% ipython --no-banner

In [1]: import numpy as np

In [2]: np.set_printoptions(suppress=True, linewidth=140)

In [3]: rd = lambda a: np.round(a, 3) + 0

In [4]: feats = np.load("dump.npy")

In [5]: feats
Out[5]: 
array([[-1. ,  0.4,  0.7],
       [-0.6, -0.1, -1.8],
       [ 0.1, -1.3, -0.7],
       [-0.5, -0.2,  0.8],
       [-0.5,  1.3, -0.3],
       [ 1.3,  0.2,  0.3],
       [-0.1, -0.2,  0.8],
       [ 2.4, -3.9,  0. ],
       [-0.3,  0.5,  1.5],
       [-1.1, -0.3, -2.9],
       [-0.6, -1.6,  1.2],
       [ 0.2,  1.8, -0.7],
       [-1.7,  1. ,  1. ],
       [ 0.9,  0.1, -1.2],
       [-0.1,  0.7,  1.1],
       [ 0.4,  1.4, -0.9],
       [ 0.7, -0.5, -0.3],
       [ 1.3,  0. , -0.8],
       [-0.2,  0.2,  0. ],
       [-0.1,  1.8, -0.5],
       [-1. , -0.8, -0.7]])

In [6]: Xs = feats - feats.mean(axis=0)

In [7]: U, sv, Vt = np.linalg.svd(Xs, full_matrices=False)

In [8]: rd(sv ** 2 / (sv ** 2).sum())
Out[8]: array([0.502, 0.321, 0.177])

In [9]: np.abs(Vt[0]).argmax()
Out[9]: np.int64(1)

In [10]: np.linalg.matrix_rank(Xs)
Out[10]: np.int64(3)

In [11]: J = np.loadtxt("m.csv", delimiter=",")

In [12]: J
Out[12]: 
array([[ 0.121, -5.638, -5.423],
       [ 0.147, -3.963, -5.504],
       [-0.385, -5.052, -4.923],
       [-3.547,  0.745, -3.561],
       [ 0.963, -5.6  , -2.538],
       [ 1.344, -4.579, -4.063],
       [-2.869,  0.494, -4.09 ],
       [-1.347, -0.214, -3.066],
       [-0.127, -6.176, -4.39 ],
       [-0.831, -6.006, -5.527]])

In [13]: Xs = J - J.mean(axis=0)

In [14]: V = np.linalg.svd(Xs)[2][:2]

In [15]: B = Xs - Xs @ V.T @ V

In [16]: rd(B.std(axis=0))
Out[16]: array([0.424, 0.261, 0.339])

In [17]: rd(np.diag(V.T @ V))
Out[17]: array([0.504, 0.812, 0.684])

In [18]: rd(np.cov(Xs @ V.T, rowvar=False))
Out[18]: 
array([[9.837, 0.   ],
       [0.   , 1.176]])

In [19]: rd(np.linalg.norm(B) / np.linalg.norm(Xs))
Out[19]: np.float64(0.188)

In [20]: x0 = np.array([0, -2, -2])

In [21]: target = J @ x0

In [22]: rd(np.linalg.solve(J.T @ J, J.T @ target))
Out[22]: array([ 0., -2., -2.])

In [23]: rd(np.linalg.lstsq(J, target)[0])
Out[23]: array([ 0., -2., -2.])

In [24]: rng = np.random.default_rng(17178)

In [25]: target = target + 0.05 * rng.normal(size=10)

In [26]: rd(target)
Out[26]: array([22.156, 18.843, 19.951,  5.643, 16.35 , 17.308,  7.213,  6.56 , 21.158, 23.082])

In [27]: c, *_ = np.linalg.lstsq(J, target)

In [28]: rd(c)
Out[28]: array([-0.026, -2.02 , -1.981])

In [29]: rd(np.linalg.norm(target - J @ c))
Out[29]: np.float64(0.102)

In [30]: c.round()
Out[30]: array([-0., -2., -2.])

In [31]: [round(float(np.linalg.norm(np.linalg.solve(J.T @ J + lam * np.eye(3), J.T @ target))), 2) for lam in (0, 1, 10, 100)]
Out[31]: [2.83, 2.82, 2.75, 2.22]

In [32]: rd(J.T @ (target - J @ c))
Out[32]: array([0., 0., 0.])
